$ python -q
>>> import numpy as np
>>> import numpy.linalg as la
>>> np.set_printoptions(precision=3, suppress=True, linewidth=140, sign=" ")
>>> def rnd(a):
...     return np.round(a, 3) + 0
... 
>>> F = np.loadtxt("test7.csv", delimiter=",")
>>> print(F)
[[ 2.  1.  0.  0.  2.  2.  0.]
 [ 1.  2.  2.  4.  1.  2.  0.]
 [ 2.  1.  0.  0.  2.  2.  0.]
 [ 4.  2.  0.  2.  5.  3.  0.]
 [ 3.  3.  3.  3.  3.  5.  2.]
 [ 3.  3.  3.  2.  1.  5.  1.]
 [ 1.  1.  1.  0.  0.  2.  1.]
 [ 1.  0.  0.  0.  2.  0.  0.]
 [ 0.  0.  0.  0.  0.  0.  0.]
 [ 2.  1.  0.  0.  1.  2.  0.]
 [ 3.  2.  0.  2.  2.  3.  0.]
 [ 3.  1.  0.  0.  3.  2.  0.]
 [ 2.  3.  4.  3.  2.  5.  1.]
 [ 0.  1.  2.  2.  0.  1.  0.]
 [ 2.  1.  0.  0.  2.  2.  0.]
 [ 0.  0.  0.  0.  0.  0.  0.]
 [ 0.  0.  0.  0.  0.  0.  0.]
 [ 2.  1.  0.  0.  1.  2.  0.]
 [ 0.  2.  4.  3.  0.  3.  1.]
 [ 0.  0.  0.  0.  0.  0.  0.]
 [ 3.  4.  4.  5.  2.  6.  1.]
 [ 0.  0.  0.  0.  0.  0.  0.]
 [ 2.  2.  2.  1.  2.  4.  1.]
 [ 0.  0.  0.  0.  0.  0.  0.]
 [ 1.  0.  0.  0.  2.  0.  0.]
 [ 2.  2.  1.  2.  1.  3.  1.]
 [ 3.  1.  0.  0.  3.  2.  0.]
 [ 5.  3.  1.  2.  4.  5.  1.]
 [ 2.  2.  2.  1.  1.  4.  1.]
 [ 3.  2.  2.  2.  4.  3.  0.]
 [ 2.  1.  0.  0.  2.  2.  0.]
 [ 0.  1.  2.  2.  0.  1.  0.]
 [ 3.  2.  1.  0.  1.  4.  1.]
 [ 0.  0.  0.  0.  0.  0.  0.]
 [ 7.  5.  3.  4.  6.  8.  1.]
 [ 2.  1.  0.  0.  1.  2.  0.]
 [ 3.  4.  4.  5.  2.  6.  1.]
 [ 1.  2.  3.  1.  0.  4.  2.]
 [ 0.  1.  2.  2.  0.  1.  0.]
 [ 0.  0.  0.  0.  0.  0.  0.]]
>>> # row 2 repeats row 0
>>> hat = F @ la.solve(F.T @ F, F.T)
>>> print(rnd(la.eigvalsh(hat)))
[ 0.  0.  0.  0.  0.  0.  0.  0.  0.  0.  0.  0.  0.  0.  0.  0.  0.  0.  0.  0.  0.  0.  0.  0.  0.  0.  0.  0.  0.  0.  0.  0.  0.  1.
  1.  1.  1.  1.  1.  1.]
>>> print(rnd(np.trace(hat)))
7.0
>>> print(np.allclose(hat @ hat, hat))
True
>>> print(rnd(hat @ F[:, 2]))
[ 0.  2.  0.  0.  3.  3.  1.  0.  0.  0.  0.  0.  4.  2.  0.  0.  0.  0.  4.  0.  4.  0.  2.  0.  0.  1.  0.  1.  2.  2.  0.  2.  1.  0.
  3.  0.  4.  3.  2.  0.]
>>> Xs = F - F.mean(axis=0)
>>> left, sig, Vh = la.svd(Xs, full_matrices=False)
>>> print((np.sign(left[:, 0]) == np.sign(left[0, 0])).astype(int))
[ 1  0  1  0  0  0  1  1  1  1  0  1  0  1  1  1  1  1  0  1  0  1  0  1  1  0  1  0  0  0  1  1  0  1  0  1  0  0  1  1]
>>> print(rnd(Xs.mean(axis=0)))
[ 0.  0.  0.  0.  0.  0.  0.]
>>> print(rnd(np.abs(Vh[-1])))
[ 0.174  0.895  0.042  0.231  0.072  0.327  0.028]
>>> print(np.abs(left[:, 0]).argmax())
34
>>> print(np.searchsorted(np.cumsum(sig ** 2) / (sig ** 2).sum(), 0.9) + 1)
2
>>> print(la.matrix_rank(Xs))
7
>>> print(rnd(sig ** 2 / (sig ** 2).sum()))
[ 0.723  0.203  0.052  0.016  0.005  0.002  0.   ]
>>> dist = la.norm(F[:, None] - F[None], axis=-1)
>>> print(np.flatnonzero(dist[25] < dist.mean() / 2))
[ 10  22  25  28]
>>> print(dist.shape)
(40, 40)
>>> print(rnd(dist[:5, :5]))
[[ 0.     4.796  0.     4.359  6.083]
 [ 4.796  0.     4.796  5.831  4.899]
 [ 0.     4.796  0.     4.359  6.083]
 [ 4.359  5.831  4.359  0.     4.899]
 [ 6.083  4.899  6.083  4.899  0.   ]]
>>> print(dist.mean(axis=1).argmax())
34
>>> X = np.loadtxt("out3.csv", delimiter=",")
>>> print(X)
[[  0.5   1.1  -0.1  -1.1   0.6  -0.5   0.9   0.8   1.    0.8   0.2   2.1]
 [  1.4  -1.1  -0.1  -0.2   1.2   0.3  -0.6   0.9  -1.5  -0.2   0.7   1.4]
 [  0.8   1.   -0.1  -0.7  -1.5   2.6   1.   -2.   -1.    0.4  -0.5  -2.2]
 [  1.2   0.6   0.4  -0.9   0.2   1.4  -1.2   0.4  -1.8   0.4  -0.7  -0.5]
 [  0.4   0.5   0.6   2.    0.8   0.4   1.4  -0.8  -0.5   1.2   0.1   0.4]
 [ -0.4   0.8  -0.9  -1.4  -1.3   0.6  -1.4  -0.2  -0.1   0.9   0.6   0. ]
 [  1.5   0.6   0.5  -0.8   0.   -0.4  -0.9  -0.1  -1.2   0.2   0.3  -1.8]
 [ -6.  -12.  -20.  -20.   -4.   50.  -16.   12.   26.   30.    2.   -4. ]
 [  0.4   0.5   0.   -1.5   1.4  -0.1   0.   -1.9  -1.5  -2.1  -0.5   1.3]
 [  0.1   0.7   0.6  -0.6  -2.3  -2.9  -1.    0.1   1.3   0.2   2.9   0. ]
 [  0.1   0.3   0.8   1.4  -0.5   0.5  -0.1  -0.7   0.5   0.    0.8  -0.3]
 [ -0.2   0.7  -1.3  -1.5  -1.   -0.1  -0.2   1.5   0.1   1.6  -1.3   0.4]
 [ -0.6   0.1  -0.2   0.2   0.5   0.2   0.5   0.6   1.6  -0.7  -0.1   1.7]
 [  1.8   1.4   0.4  -1.4   1.1   0.   -1.7   1.4  -0.4  -1.2   0.8   0. ]
 [  0.    0.6  -1.    0.5   0.1   1.6   1.2  -0.1  -0.7   2.2   2.7   0.7]
 [  0.1  -1.6   0.3  -1.4   1.   -0.8   0.5   0.3   0.7   0.7  -0.2  -2. ]
 [ -1.4   0.7   1.6  -1.4  -0.3  -1.8   0.7   0.2   1.    0.9  -0.3   0.6]
 [ -0.6  -1.9  -1.2   0.1  -1.6  -0.6  -0.5  -0.3   0.2   1.3   0.   -0.3]
 [ -1.2  -1.1   1.4  -0.4   0.3  -0.1   1.7   1.9  -0.1  -0.6   0.8   0.8]
 [  0.3   0.9   0.7   1.    0.9  -0.9  -1.1  -1.3   0.    0.    2.   -1.6]
 [  0.   -0.6   0.2  -0.3   0.    0.6  -0.8  -0.3   0.7  -1.1  -0.3  -1.8]
 [ -0.5  -1.8  -2.1   0.6   1.3  -0.9  -0.8   0.5  -0.4  -0.6  -1.1   0.3]
 [  0.5  -0.8   1.5  -0.5   0.6   1.7   1.3   0.7  -0.8  -0.9   0.8   0.8]
 [  0.    0.8   0.9  -0.8  -0.6  -0.5  -0.1  -0.3   1.5   0.7   0.7   2.2]
 [ -0.5  -2.3  -1.1   1.7   1.3   1.4  -1.    0.2  -0.4  -0.5  -0.7  -1. ]
 [ -0.5   0.4   1.2  -0.1  -0.1   0.2   0.3  -0.5   0.2  -0.2   1.    1. ]
 [  0.4  -1.5  -1.    1.1   0.4   0.7   0.2   2.7   1.5  -0.5  -0.7   0.1]
 [ -0.2   0.    0.1  -1.4   0.5  -0.3   0.7   0.2  -0.5  -1.4   1.   -1.5]]
>>> Xs = X - X.mean(axis=0)
>>> left, sig, Vh = la.svd(Xs, full_matrices=False)
>>> print(rnd((sig ** 2).sum() ** 2 / (sig ** 4).sum()))
1.118
>>> print(rnd(np.abs(Vh[-1])))
[ 0.759  0.377  0.082  0.122  0.118  0.088  0.248  0.281  0.298  0.002  0.002  0.099]
>>> print(rnd(Vh[0] * np.sign(Vh[0, np.abs(Vh[0]).argmax()])))
[-0.083 -0.162 -0.273 -0.265 -0.057  0.675 -0.215  0.161  0.351  0.405  0.021 -0.055]
>>> print(np.searchsorted(np.cumsum(sig ** 2) / (sig ** 2).sum(), 0.9) + 1)
1
>>> G = np.cov(X, rowvar=False)
>>> print(G.shape)
(12, 12)
>>> print(np.argsort(-X.std(axis=0).round(6), kind="stable"))
[  5   9   8   2   3   6   1   7  11   0   4  10]
>>> print(rnd(np.median(X, axis=0)))
[ 0.05  0.45  0.15 -0.55  0.25  0.1  -0.1   0.2  -0.05  0.1   0.25  0.05]
>>> Xs = X - X.mean(axis=0)
>>> vecs = la.svd(Xs)[2][:1]
>>> A2 = Xs - Xs @ vecs.T @ vecs
>>> print(la.norm(A2, axis=1).round(6).argmax())
9
>>> print(rnd((Xs @ vecs.T).std(axis=0)))
[ 13.751]
>>> print(rnd(np.diag(vecs.T @ vecs)))
[ 0.007  0.026  0.074  0.07   0.003  0.456  0.046  0.026  0.123  0.164  0.     0.003]
>>> print(rnd(la.norm(A2) / la.norm(Xs)))
0.233
>>> print(rnd(A2.std(axis=0)))
[ 0.739  1.012  0.794  1.043  0.935  0.898  0.93   0.979  0.958  0.851  1.003  1.204]
